$ python3 -q
>>> import numpy as np
>>> np.set_printoptions(precision=2, suppress=True, linewidth=120, floatmode="fixed")
>>> mat = np.loadtxt("m.csv", delimiter=",")
>>> print(mat)
[[  2.01  -2.40   3.36  -8.98]
 [ 11.44  -8.07   2.48  -5.71]
 [ 10.46  -7.48   5.91  -7.72]
 [  6.57  -5.14   2.85  -7.35]
 [ 10.42  -7.45   3.68  -6.62]
 [ 12.29  -8.57   3.12  -5.78]
 [ 10.80  -7.68   3.54  -6.43]
 [  8.46  -6.28   3.97  -7.34]
 [ -3.05   0.63   0.68  -9.15]
 [  1.78  -2.27   3.33  -9.03]
 [  6.77  -5.26   1.70  -6.72]
 [ 17.45 -11.67   3.67  -4.50]
 [ -2.49   0.29   1.49  -9.39]
 [ 17.13 -11.48   5.93  -5.73]
 [ 12.72  -8.83   3.69  -5.93]
 [ 13.45  -9.27   5.13  -6.43]
 [ 12.69  -8.82   1.48  -4.83]
 [ -7.07   3.04   1.50 -10.77]
 [  1.22  -1.93   3.57  -9.32]
 [ 10.13  -7.28   0.53  -5.13]
 [ -4.36   1.41   3.26 -10.84]
 [ 12.82  -8.89   4.09  -6.10]
 [  3.36  -3.22   3.30  -8.54]
 [  4.29  -3.77   7.33 -10.28]
 [  7.86  -5.92   0.36  -5.72]
 [ 21.64 -14.18   3.47  -3.14]
 [ -0.61  -0.84   2.61  -9.39]
 [  6.99  -5.39   2.59  -7.10]
 [  9.35  -6.81   3.10  -6.65]
 [  3.15  -3.09   1.83  -7.87]
 [ 20.71 -13.62   0.78  -2.08]]
>>> # null space of dimension 1
>>> labels = mat[:, 2] > np.median(mat[:, 2])
>>> f = mat[labels].mean(axis=0) - mat[~labels].mean(axis=0)
>>> ((mat - mat.mean(axis=0)) @ f > 0).astype(int)
array([0, 1, 1, 0, 1, 1, 1, 1, 0, 0, 0, 1, 0, 1, 1, 1, 1, 0, 0, 1, 0, 1, 0, 0, 0, 1, 0, 0, 1, 0, 1])
>>> f
array([ 4.22, -2.53,  2.37,  0.08])
>>> np.argsort(-np.abs(f).round(6), kind="stable")
array([0, 1, 2, 3])
>>> print(round((((mat - mat.mean(axis=0)) @ f > 0) == labels).mean(), 2))
0.65
>>> f = np.array([3, 3, 1, -1, 0])
>>> K = np.array([np.roll(f, i) for i in range(5)])
>>> print(K)
[[ 3  3  1 -1  0]
 [ 0  3  3  1 -1]
 [-1  0  3  3  1]
 [ 1 -1  0  3  3]
 [ 3  1 -1  0  3]]
>>> round(np.linalg.det(K.T), 2)
np.float64(66.0)
>>> np.linalg.eigvals(K)
array([3.93+4.03j, 3.93-4.03j, 6.00+0.00j, 0.57+0.14j, 0.57-0.14j])
>>> np.round(np.linalg.det(2 * K), 2), round(float(np.linalg.det(K)), 2)
(np.float64(2112.0), 66.0)
>>> np.einsum("ii->", K)
np.int64(15)
>>> Y = np.array([[0, 2], [9, 3]])
>>> X = Y + Y.T
>>> X
array([[ 0, 11],
       [11,  6]])
>>> # equal to its transpose
>>> x0 = np.array([0, 5])
>>> y = X @ x0
>>> c, lr = np.zeros(2), 1 / np.linalg.norm(X, 2) ** 2
>>> for i in range(60):
...     c -= lr * X.T @ (X @ c - y)
...     if i % 10 == 0: print(i, round(np.linalg.norm(X @ c - y), 2))
... 
0 16.82
10 0.26
20 0.0
30 0.0
40 0.0
50 0.0
>>> print(round(np.linalg.cond(X), 2))
1.71
>>> c.round(2) + 0
array([0.00, 5.00])
>>> ev, evecs = np.linalg.eigh(X)
>>> x0 = np.array([2, 1])
>>> (np.sign(evecs[:, -1].round(6)) == np.sign(evecs[0, -1].round(6))).astype(int)
array([1, 1])
>>> print(np.linalg.eigvalsh(X[1:, 1:]))
[6.00]
>>> np.abs(X).sum(axis=1).max(), round(float(np.abs(ev).max()), 2)
(np.int64(17), 14.4)
>>> ev, evecs = np.linalg.eigh(X)
>>> np.abs(evecs[:, -1]).round(6).argmax()
np.int64(1)
>>> ev
array([-8.40, 14.40])
>>> (ev > 1e-8).sum(), (ev < -1e-8).sum()
(np.int64(1), np.int64(1))
>>> np.linalg.eigvalsh(X @ X)
array([ 70.59, 207.41])
>>> np.abs(evecs[:, -1])
array([0.61, 0.79])
>>> print(np.round(ev.sum(), 2), np.trace(X))
6.0 6
>>> print(np.round(evecs.T @ evecs, 2) + 0)
[[1.00 0.00]
 [0.00 1.00]]
>>> np.unique(ev.round(6) + 0, return_counts=True)[1]
array([1, 1])
